>>> import numpy as np
>>> import numpy.linalg as la
>>> np.set_printoptions(precision=3, suppress=True, linewidth=120)
>>> m1 = np.array([[0.0, -0.2, 1.0, -1.5, 0.8],
...     [3.4, 0.2, 0.1, -0.4, -0.8],
...     [-0.5, 1.7, 0.2, 0.0, 1.5],
...     [-1.1, 0.4, 1.0, 0.7, -1.2],
...     [1.3, -0.1, -0.7, 0.0, 0.3],
...     [0.7, -0.2, -1.3, 1.2, -0.4],
...     [0.4, 0.0, -0.7, 1.3, 0.4],
...     [-0.8, 0.8, 1.3, -1.0, 1.0]])
>>> m1[:, 4] *= 10
>>> m1
array([[  0. ,  -0.2,   1. ,  -1.5,   8. ],
       [  3.4,   0.2,   0.1,  -0.4,  -8. ],
       [ -0.5,   1.7,   0.2,   0. ,  15. ],
       [ -1.1,   0.4,   1. ,   0.7, -12. ],
       [  1.3,  -0.1,  -0.7,   0. ,   3. ],
       [  0.7,  -0.2,  -1.3,   1.2,  -4. ],
       [  0.4,   0. ,  -0.7,   1.3,   4. ],
       [ -0.8,   0.8,   1.3,  -1. ,  10. ]])
>>> vec = np.array([1, -2, -1, 1, -1])
>>> y = m1 @ vec
>>> beta, lr = np.zeros(5), 1 / la.norm(m1, 2) ** 2
>>> for i in range(10):
...     beta -= lr * m1.T @ (m1 @ beta - y)
...     if i % 2 == 0: print(i, round(la.norm(m1 @ beta - y), 3))
... 
0 7.105
2 6.831
4 6.571
6 6.324
8 6.09
>>> print(beta)
[ 0.289 -0.147 -0.253  0.157 -1.156]
>>> np.round(la.cond(m1), 3)
np.float64(39.849)
>>> E = np.load("case1.npy")
>>> E
array([[-0.98, -3.  ,  0.  ,  1.  , -3.  , -2.  , -3.  ,  2.  ,  3.  , -2.  ],
       [-1.  ,  0.02,  2.  , -3.  , -1.  , -2.  , -2.  ,  1.  ,  2.  , -2.  ],
       [-3.  , -1.  , -1.98,  3.  , -2.  ,  3.  ,  1.  , -1.  , -3.  ,  3.  ],
       [ 3.  , -2.  , -1.  ,  3.02, -3.  ,  0.  ,  2.  ,  3.  , -1.  , -3.  ],
       [-2.  ,  1.  , -1.  ,  0.  ,  1.02, -2.  ,  3.  , -2.  ,  2.  , -2.  ],
       [ 2.  ,  3.  , -3.  ,  1.  , -2.  ,  1.02, -1.  ,  3.  ,  0.  ,  0.  ],
       [ 0.  ,  3.  ,  2.  , -3.  , -1.  ,  3.  , -1.98,  3.  ,  1.  , -1.  ],
       [ 3.  ,  0.  , -1.  , -1.  ,  0.  , -1.  ,  0.  ,  3.02, -3.  ,  1.  ],
       [-2.  ,  3.  ,  1.  , -1.  , -3.  ,  1.  , -3.  ,  2.  ,  3.02,  1.  ],
       [-1.  , -3.  ,  0.  ,  1.  , -3.  , -2.  , -3.  ,  2.  ,  3.  , -1.98]])
>>> la.matrix_rank(E, rtol=0.1)
np.int64(8)
>>> np.round(la.norm(E, 2) / la.norm(E), 3)
np.float64(0.577)
>>> print(la.cond(E) > 100)
True
>>> def softmax(z):
...     e = np.exp(z - z.max(axis=-1, keepdims=True))
...     return e / e.sum(axis=-1, keepdims=True)
... 
>>> softmax(E).sum(axis=1)
array([1., 1., 1., 1., 1., 1., 1., 1., 1., 1.])
>>> S = E @ E.T / np.sqrt(10)
>>> print(softmax(S)[6] @ E)
[-0.033  3.     1.983 -2.967 -1.033  2.967 -1.997  2.983  1.033 -0.967]
>>> softmax(S).round(6).argmax(axis=1)
array([0, 1, 2, 3, 4, 5, 6, 7, 8, 0])
>>> M2 = E / la.norm(E, axis=1, keepdims=True)
>>> gram = M2 @ M2.T
>>> la.norm(M2, axis=1)
array([1., 1., 1., 1., 1., 1., 1., 1., 1., 1.])
>>> (np.abs(gram) > 0.9).astype(int)
array([[1, 0, 0, 0, 0, 0, 0, 0, 0, 1],
       [0, 1, 0, 0, 0, 0, 0, 0, 0, 0],
       [0, 0, 1, 0, 0, 0, 0, 0, 0, 0],
       [0, 0, 0, 1, 0, 0, 0, 0, 0, 0],
       [0, 0, 0, 0, 1, 0, 0, 0, 0, 0],
       [0, 0, 0, 0, 0, 1, 0, 0, 0, 0],
       [0, 0, 0, 0, 0, 0, 1, 0, 0, 0],
       [0, 0, 0, 0, 0, 0, 0, 1, 0, 0],
       [0, 0, 0, 0, 0, 0, 0, 0, 1, 0],
       [1, 0, 0, 0, 0, 0, 0, 0, 0, 1]])
>>> print((gram - 2 * np.eye(10)).round(6).argmax(axis=1))
[9 0 5 5 1 7 8 5 6 0]
>>> gram = E.T @ E
>>> np.trace(gram), (E ** 2).sum()
(np.float64(439.164), np.float64(439.164))
>>> np.diag(gram)
array([41.96, 51.  , 24.92, 41.12, 47.04, 37.04, 49.92, 54.12, 55.12, 36.92])
>>> np.round(la.eigvalsh(gram)[::-1], 3) + 0
array([146.286,  94.17 ,  85.225,  59.053,  28.954,  15.551,   6.899,   2.351,   0.674,   0.   ])
>>> np.allclose(gram, gram.T)
True
>>> print((E @ E.T).shape)
(10, 10)
>>> rng = np.random.default_rng(2688)
>>> lab = rng.permutation(10)
>>> lab
array([6, 9, 7, 8, 4, 2, 3, 0, 1, 5])
>>> M2 = E[lab][:, lab]
>>> print(M2)
[[-1.98 -1.    3.    1.   -1.    2.   -3.    0.    3.    3.  ]
 [-3.   -1.98  2.    3.   -3.    0.    1.   -1.   -3.   -2.  ]
 [ 0.    1.    3.02 -3.    0.   -1.   -1.    3.    0.   -1.  ]
 [-3.    1.    2.    3.02 -3.    1.   -1.   -2.    3.    1.  ]
 [ 3.   -2.   -2.    2.    1.02 -1.    0.   -2.    1.   -2.  ]
 [ 1.    3.   -1.   -3.   -2.   -1.98  3.   -3.   -1.    3.  ]
 [ 2.   -3.    3.   -1.   -3.   -1.    3.02  3.   -2.    0.  ]
 [-3.   -2.    2.    3.   -3.    0.    1.   -0.98 -3.   -2.  ]
 [-2.   -2.    1.    2.   -1.    2.   -3.   -1.    0.02 -2.  ]
 [-1.    0.    3.    0.   -2.   -3.    1.    2.    3.    1.02]]
>>> np.trace(M2)
np.float64(4.2)
>>> np.round(la.det(M2), 3), np.round(la.det(E[lab]), 3)
(np.float64(416.541), np.float64(416.541))
>>> np.diag(M2)
array([-1.98, -1.98,  3.02,  3.02,  1.02, -1.98,  3.02, -0.98,  0.02,  1.02])
>>> F = np.load("w.npy")
>>> F
array([[ 0.,  3.,  0.,  0.,  0.,  0.,  0.,  0.],
       [ 1., -2.,  0.,  0.,  0.,  0.,  0.,  0.],
       [ 0.,  0.,  6.,  2.,  4.,  5.,  3.,  9.],
       [ 0.,  0.,  3.,  5.,  9.,  0.,  5.,  4.],
       [ 0.,  0.,  4.,  9.,  0.,  9.,  6.,  4.],
       [ 0.,  0.,  1.,  8.,  6.,  4.,  9.,  6.],
       [ 0.,  0.,  3.,  9.,  3.,  0.,  6.,  0.],
       [ 0.,  0.,  4.,  5.,  9.,  7.,  6.,  9.]])
>>> U, sv, VT = la.svd(F, full_matrices=False)
>>> np.cumsum(sv ** 2) / np.sum(sv ** 2)
array([0.804, 0.895, 0.969, 0.984, 0.995, 0.999, 1.   , 1.   ])
>>> np.abs(VT[0])
array([0.   , 0.   , 0.264, 0.483, 0.412, 0.352, 0.459, 0.439])
>>> M2 = np.array([[0, 8], [9, 1], [6, 0], [3, 4], [0, 1], [9, 1], [9, 3], [9, 6]])
>>> np.einsum("ik,kj->ij", F, M2)
array([[ 27.,   3.],
       [-18.,   6.],
       [195.,  80.],
       [114.,  68.],
       [222.,  87.],
       [201., 105.],
       [ 99.,  57.],
       [237., 108.]])
>>> F @ M2
array([[ 27.,   3.],
       [-18.,   6.],
       [195.,  80.],
       [114.,  68.],
       [222.,  87.],
       [201., 105.],
       [ 99.,  57.],
       [237., 108.]])
>>> np.einsum("ij,ij->i", F, F)
array([  9.,   5., 171., 156., 230., 234., 135., 288.])
>>> np.vstack([F, M2.T]).shape
(10, 8)
>>> M2.T @ F.T
array([[ 27., -18., 195., 114., 222., 201.,  99., 237.],
       [  3.,   6.,  80.,  68.,  87., 105.,  57., 108.]])
>>> print(la.matrix_rank(F @ M2))
2
>>> M2 @ F
Traceback (most recent call last):
  File "<python-input-53>", line 1, in <module>
    M2 @ F
    ~~~^~~
ValueError: matmul: Input operand 1 has a mismatch in its core dimension 0, with gufunc signature (n?,k),(k,m?)->(n?,m?) (size 8 is different from 2)
>>> la.matrix_rank(np.vstack([F, M2.T]))
np.int64(8)
>>> np.einsum("ik,kj->ji", F, M2)
array([[ 27., -18., 195., 114., 222., 201.,  99., 237.],
       [  3.,   6.,  80.,  68.,  87., 105.,  57., 108.]])
>>> [round(float(x), 3) for x in la.svd(F, compute_uv=False)[:3]]
[31.425, 10.56, 9.535]
>>> round(la.norm(F, 2) / la.norm(F), 3)
np.float64(0.897)
>>> M2 = np.array([[-5, -4, -5], [5, -3, 4], [-1, -1, 0], [5, 2, -1], [5, -3, 2]])
>>> la.matrix_rank(m1 @ M2)
np.int64(3)
>>> np.einsum("ij,ij->i", m1, m1)
array([ 67.29,  75.77, 228.18, 146.86,  11.19,  19.66,  18.34, 103.97])
>>> M2 = F + rng.integers(-2, 3, (8, 7)) @ rng.integers(-2, 3, (7, 8))
>>> M2
array([[-10.,  13.,  -4.,   0.,   0.,   3.,  -6.,   4.],
       [  5.,  -1.,   5.,   3.,   5.,   8.,  -1.,   3.],
       [  4.,  -3.,  17.,   4.,   9.,   8.,   7.,  10.],
       [  2.,  -3.,   7.,   5.,   9.,  -3.,  11.,   0.],
       [ -3.,   0.,   6.,  11.,   0.,  10.,   6.,   3.],
       [-12.,  10.,  -3.,   5.,   5.,   5.,  -1.,   7.],
       [ -5.,  -4.,   2.,  16.,  -1.,   3.,   6.,   2.],
       [ -2.,  -2.,   5.,   5.,   3.,   7.,   9.,   4.]])
>>> print(M2 - F)
[[-10.  10.  -4.   0.   0.   3.  -6.   4.]
 [  4.   1.   5.   3.   5.   8.  -1.   3.]
 [  4.  -3.  11.   2.   5.   3.   4.   1.]
 [  2.  -3.   4.   0.   0.  -3.   6.  -4.]
 [ -3.   0.   2.   2.   0.   1.   0.  -1.]
 [-12.  10.  -4.  -3.  -1.   1. -10.   1.]
 [ -5.  -4.  -1.   7.  -4.   3.   0.   2.]
 [ -2.  -2.   1.   0.  -6.   0.   3.  -5.]]
>>> print(np.abs(M2 - F).sum(axis=1))
[37. 30. 33. 22.  9. 42. 26. 19.]
>>> np.round(la.svd(M2 - F, compute_uv=False), 3) + 0
array([28.103, 16.22 , 11.926,  8.801,  4.62 ,  3.314,  1.775,  0.   ])
>>> feats = np.load("sample11.npy")
>>> feats
array([[ 1.4  , -1.5  , -1.8  ,  1.792,  0.5  ,  0.6  ],
       [ 0.1  ,  2.2  ,  1.7  , -5.005,  0.8  , -1.7  ],
       [ 1.4  ,  1.3  , -1.1  ,  3.343, -0.3  ,  1.1  ],
       [-0.2  ,  0.7  ,  2.6  , -1.55 , -0.7  , -0.5  ],
       [-0.3  , -0.9  , -1.1  , -1.753, -1.1  , -0.6  ],
       [ 0.7  ,  1.6  , -1.1  , -1.165,  1.6  , -0.4  ],
       [-1.1  , -1.5  , -0.2  ,  0.966,  0.4  ,  0.3  ],
       [ 0.4  ,  0.8  ,  0.4  ,  0.624,  1.   ,  0.2  ],
       [ 0.7  ,  0.3  ,  0.7  , -2.753, -0.9  , -0.9  ],
       [-0.8  , -0.2  , -0.4  ,  3.651, -0.3  ,  1.2  ],
       [ 0.7  ,  0.6  , -0.6  , -3.344,  0.2  , -1.1  ],
       [ 1.9  ,  1.4  ,  0.5  , -3.302, -0.2  , -1.1  ],
       [ 0.5  , -0.1  , -0.8  , -3.631, -1.4  , -1.2  ],
       [-1.4  ,  0.6  , -0.3  , -2.143,  0.5  , -0.7  ],
       [ 1.1  , -0.2  ,  0.   ,  0.85 ,  0.8  ,  0.3  ],
       [ 0.7  ,  1.2  ,  0.8  , -5.077, -0.1  , -1.7  ],
       [ 0.4  ,  0.5  , -0.3  ,  0.597, -1.5  ,  0.2  ]])
>>> U, sv, VT = la.svd(feats)
>>> np.argmax(sv[:-1] / (sv[1:] + 1e-6)) + 1
np.int64(5)
>>> M2 = U[:, :5] @ np.diag(sv[:5]) @ VT[:5]
>>> print(np.round(np.abs(feats - M2).max(), 3))
0.024
>>> round(la.norm(feats - M2, 2), 3), np.round(sv[5], 3)
(np.float64(0.054), np.float64(0.054))
>>> la.matrix_rank(feats, rtol=0.05)
np.int64(5)
>>> np.round(la.norm(feats - M2) / la.norm(feats), 3)
np.float64(0.004)
>>> W = np.array([[3, 3, 5, 9, 9],
...     [8, 8, 3, 0, 8],
...     [7, 5, 2, 1, 6],
...     [6, 1, 1, 3, 0],
...     [1, 9, 5, 6, 1],
...     [2, 9, 8, 8, 0]])
>>> beta = np.array([3, 2, 3, 5, 3])
>>> act = np.maximum(feats @ W + beta, 0)
>>> (act > 0).astype(int)
array([[0, 0, 1, 1, 0],
       [1, 1, 0, 0, 1],
       [1, 1, 1, 1, 1],
       [1, 1, 1, 0, 1],
       [0, 0, 0, 0, 0],
       [1, 1, 1, 1, 1],
       [0, 0, 0, 1, 0],
       [1, 1, 1, 1, 1],
       [0, 0, 0, 0, 1],
       [1, 1, 1, 1, 0],
       [0, 0, 0, 0, 1],
       [1, 1, 1, 1, 1],
       [0, 0, 0, 0, 1],
       [0, 0, 0, 0, 0],
       [1, 1, 1, 1, 1],
       [0, 0, 0, 0, 1],
       [1, 0, 1, 1, 1]])
>>> print(la.matrix_rank(act))
5
>>> basis = np.array([[1, 1, 1], [3, 3, 1], [0, 0, 1], [2, 3, 2], [2, 0, 1]])
>>> W @ basis
array([[48, 39, 38],
       [48, 32, 27],
       [36, 25, 22],
       [15, 18, 14],
       [42, 46, 28],
       [45, 53, 35]])
>>> (act @ basis).round(6).argmax(axis=1)
array([1, 0, 0, 0, 0, 0, 1, 0, 0, 1, 0, 0, 0, 0, 1, 0, 0])
>>> data = np.loadtxt("dump.csv", delimiter=",")
>>> data
array([[ -0.612,   7.313,   9.264,  -3.233],
       [  3.321,   8.392,  11.221,  -9.102],
       [  0.819,  -6.013,  -7.719,   2.67 ],
       [ -3.724,  18.576,  22.865,  -5.586],
       [ -1.111,   4.039,   5.422,  -2.104],
       [ -3.836,   0.368,  -0.042,   5.969],
       [  4.947,  -7.366,  -8.06 ,  -4.498],
       [  1.61 ,  -3.113,  -3.181,  -2.612],
       [ -4.193,  16.013,  19.907,  -3.847],
       [  4.74 ,  -7.673,  -8.529,  -4.14 ],
       [ -3.509,  13.819,  15.915,  -1.279],
       [ -0.421,  -3.709,  -4.622,   1.128],
       [ -0.15 ,   2.124,   2.365,   0.974],
       [ -0.677,  -7.896,  -9.838,   3.319],
       [ -7.58 ,  15.765,  18.934,   2.278],
       [ -3.392,   7.962,   9.254,  -0.316],
       [ -0.624,   3.046,   3.547,  -0.702],
       [  5.74 , -14.457, -17.182,   0.599],
       [-11.356,  17.97 ,  20.507,   6.931],
       [ -1.817,   9.791,  11.832,  -2.26 ],
       [ -4.211,   0.683,   0.643,   4.102],
       [ -9.196,  16.373,  18.593,   6.447],
       [  7.107, -14.796, -17.682,  -0.336],
       [-11.063,  16.147,  18.699,   5.99 ],
       [  1.43 ,  -4.523,  -5.26 ,   0.89 ],
       [  5.447, -12.255, -14.797,  -0.842],
       [ -6.214,  17.704,  20.902,  -0.638],
       [ -1.174,   5.812,   7.447,  -2.404],
       [ -2.899,  -5.485,  -6.559,   5.372],
       [ -4.067,  -1.043,  -2.416,   8.518]])
>>> Xs = (data - data.mean(axis=0)) / data.std(axis=0)
>>> print(Xs.std(axis=0))
[1. 1. 1. 1.]
>>> np.argwhere(np.abs(Xs) > 2)
array([[ 1,  3],
       [18,  0],
       [23,  0]])
>>> beta = la.lstsq(np.delete(Xs, 1, axis=1), Xs[:, 1])[0]
>>> np.abs(beta).argmax()
np.int64(1)
>>> beta
array([0.056, 1.047, 0.074])
